$ ipython --no-banner

In [1]: import numpy as np

In [2]: np.set_printoptions(suppress=True, linewidth=160)

In [3]: rd = lambda a: np.round(a, 3) + 0

In [4]: mat = np.array([[25, -17, 13, 14, -5],
   ...:     [-17, 44, -32, -21, 10],
   ...:     [13, -32, 34, 12, -14],
   ...:     [14, -21, 12, 15, -4],
   ...:     [-5, 10, -14, -4, 17]])

In [5]: # equal to its transpose

In [6]: w, V = np.linalg.eigh(mat)

In [7]: print(rd(w.sum()), np.trace(mat))
135.0 135

In [8]: print(np.abs(V[:, -1]).round(6).argmax())
1

In [9]: print(rd(V @ np.diag(w) @ V.T))
[[ 25. -17.  13.  14.  -5.]
 [-17.  44. -32. -21.  10.]
 [ 13. -32.  34.  12. -14.]
 [ 14. -21.  12.  15.  -4.]
 [ -5.  10. -14.  -4.  17.]]

In [10]: print(rd(np.linalg.eigvalsh(mat + -1 * np.eye(5))))
[ 0.057  5.132 12.823 19.221 92.767]

In [11]: print(rd(V.T @ V))
[[1. 0. 0. 0. 0.]
 [0. 1. 0. 0. 0.]
 [0. 0. 1. 0. 0.]
 [0. 0. 0. 1. 0.]
 [0. 0. 0. 0. 1.]]

In [12]: print(rd(np.sort(np.abs(np.linalg.eigvals(mat)))))
[ 1.057  6.132 13.823 20.221 93.767]

In [13]: print(np.allclose(mat @ mat.T, mat.T @ mat))
True

In [14]: x = np.array([-2, 1, 0, -1, 2])

In [15]: target = mat @ x

In [16]: print(target)
[-91 119 -98 -72  58]

In [17]: print(rd(np.linalg.solve(mat, mat[:, 0])))
[1. 0. 0. 0. 0.]

In [18]: print(rd(np.linalg.solve(mat, target)))
[-2.  1.  0. -1.  2.]

In [19]: print(rd(np.linalg.solve(mat, 3 * target)))
[-6.  3.  0. -3.  6.]

In [20]: print(rd(np.linalg.solve(mat, target + mat[:, 2])))
[-2.  1.  1. -1.  2.]

In [21]: f = np.array([-1, -1, -2])

In [22]: print(np.polyval(f, mat[2]))
[ -184  -994 -1192  -158  -184]

In [23]: print(np.array([np.convolve(row, f, "same") for row in mat]))
[[ -8 -46   7 -35 -23]
 [-27  22 -35  75  32]
 [ 19 -28  18 -66 -10]
 [  7 -19  15 -35 -26]
 [ -5  14  -2  15  -9]]

In [24]: print(np.correlate(mat[2], mat[1], "full"))
[  130  -593   596  1002 -3109  1950   398  -820   238]

In [25]: rng = np.random.default_rng(28642)

In [26]: A = rng.normal(size=(18, 4))

In [27]: A = 5 * A / np.linalg.norm(A, axis=1, keepdims=True)

In [28]: print(rd(A))
[[-3.51  -0.495 -0.003  3.527]
 [ 3.812 -1.977 -1.533  2.052]
 [ 4.496 -2.056 -0.595  0.454]
 [ 2.631  3.446  1.14  -2.214]
 [-0.076  0.983 -4.648  1.558]
 [ 3.048 -3.08  -2.218 -1.142]
 [ 1.259 -2.96  -2.726  2.688]
 [-1.92  -1.851  2.237  3.589]
 [ 2.378  1.91   3.899  0.703]
 [-1.123  3.048  1.389  3.538]
 [ 1.572 -0.224 -4.424 -1.705]
 [ 3.913  0.177 -2.723  1.497]
 [ 3.515 -2.008  2.683 -1.188]
 [ 4.194  0.068 -2.306 -1.446]
 [-4.24  -2.138 -0.183  1.555]
 [-4.231 -2.155  1.064  1.149]
 [ 2.667  2.588  2.637 -2.059]
 [-1.507 -2.593  1.32  -3.777]]

In [29]: print(rd(np.linalg.norm(A) ** 2 / np.linalg.norm(A, 2) ** 2))
2.371

In [30]: print(rd(A[3] @ A[4]))
-5.56

In [31]: print(rd(np.linalg.norm(A, axis=1)))
[5. 5. 5. 5. 5. 5. 5. 5. 5. 5. 5. 5. 5. 5. 5. 5. 5. 5.]

In [32]: print(rd(np.linalg.norm(A[3], 1)), rd(np.linalg.norm(A[3], np.inf)))
9.431 3.446

In [33]: print(rd(np.linalg.norm(A[3] - A[4])))
7.818

In [34]: print(rd(np.linalg.norm(A, "nuc")))
41.383

In [35]: print(rd(np.linalg.norm(A, 2)))
13.777

In [36]: print(rd(np.linalg.norm(A, 1)), rd(np.linalg.norm(A, np.inf)))
50.092 9.95

In [37]: m1 = np.load("a.npy")

In [38]: print(m1)
[[ 0  3  2 -1]
 [ 3 -2  2  2]
 [ 2  2  2  3]
 [-1  2  3  2]]

In [39]: w, V = np.linalg.eigh(m1)

In [40]: print(rd(w))
[-4.915 -1.694  2.078  6.531]

In [41]: print(rd(np.linalg.svd(m1, compute_uv=False)))
[6.531 4.915 2.078 1.694]

In [42]: print(rd(w.sum()), np.trace(m1))
2.0 2

In [43]: print(rd(V @ np.diag(w) @ V.T))
[[ 0.  3.  2. -1.]
 [ 3. -2.  2.  2.]
 [ 2.  2.  2.  3.]
 [-1.  2.  3.  2.]]

In [44]: print(rd(np.linalg.eigvalsh(m1 @ m1)))
[ 2.871  4.317 24.155 42.658]

In [45]: print(rd(np.linalg.eigvalsh(m1 + 3 * np.eye(4))))
[-1.915  1.306  5.078  9.531]

In [46]: print(rd(V.T @ m1 @ V))
[[-4.915  0.     0.     0.   ]
 [ 0.    -1.694  0.     0.   ]
 [ 0.     0.     2.078  0.   ]
 [ 0.     0.     0.     6.531]]

In [47]: F = np.load("sample3.npy")

In [48]: print(F)
[[-0.6   -0.5    0.7   -0.1   -0.2    1.4    0.567 -0.3  ]
 [ 1.1    2.    -0.6   -0.9   -1.     0.8    3.037 -0.8  ]
 [ 0.5   -1.4    0.1   -0.1    0.4    0.5   -1.116  0.5  ]
 [-0.5   -1.9    0.3    1.4   -0.6   -0.9    1.803  0.2  ]
 [-0.2   -3.6    0.9   -0.2   -0.5   -0.9    1.439 -0.6  ]
 [-0.4    0.1   -0.2    1.5   -0.6   -1.     1.862  0.4  ]
 [-0.3   -0.2    0.2   -0.6    0.1    0.    -0.29   1.2  ]
 [ 0.1   -1.     0.9    0.2    1.7    0.3   -5.191  1.2  ]
 [ 0.2   -0.3    1.3    1.4    2.4    0.6   -7.234 -0.6  ]
 [ 1.3   -0.2    1.5    1.5    0.8    0.2   -2.451  1.2  ]]

In [49]: w, V = np.linalg.eigh(mat)

In [50]: x = np.array([3, -2, 2, -1, 0])

In [51]: print(np.abs(mat).sum(axis=1).max(), rd(np.abs(w).max()))
124 93.767

In [52]: print(rd(np.linalg.eigvalsh(mat[1:, 1:])))
[ 1.868  7.328 16.416 84.388]

In [53]: print((np.sign(V[:, -1].round(6)) == np.sign(V[0, -1].round(6))).astype(int))
[1 0 1 1 0]

In [54]: print(rd(x @ mat @ x / (x @ x)), rd(w[0]), rd(w[-1]))
52.889 1.057 93.767
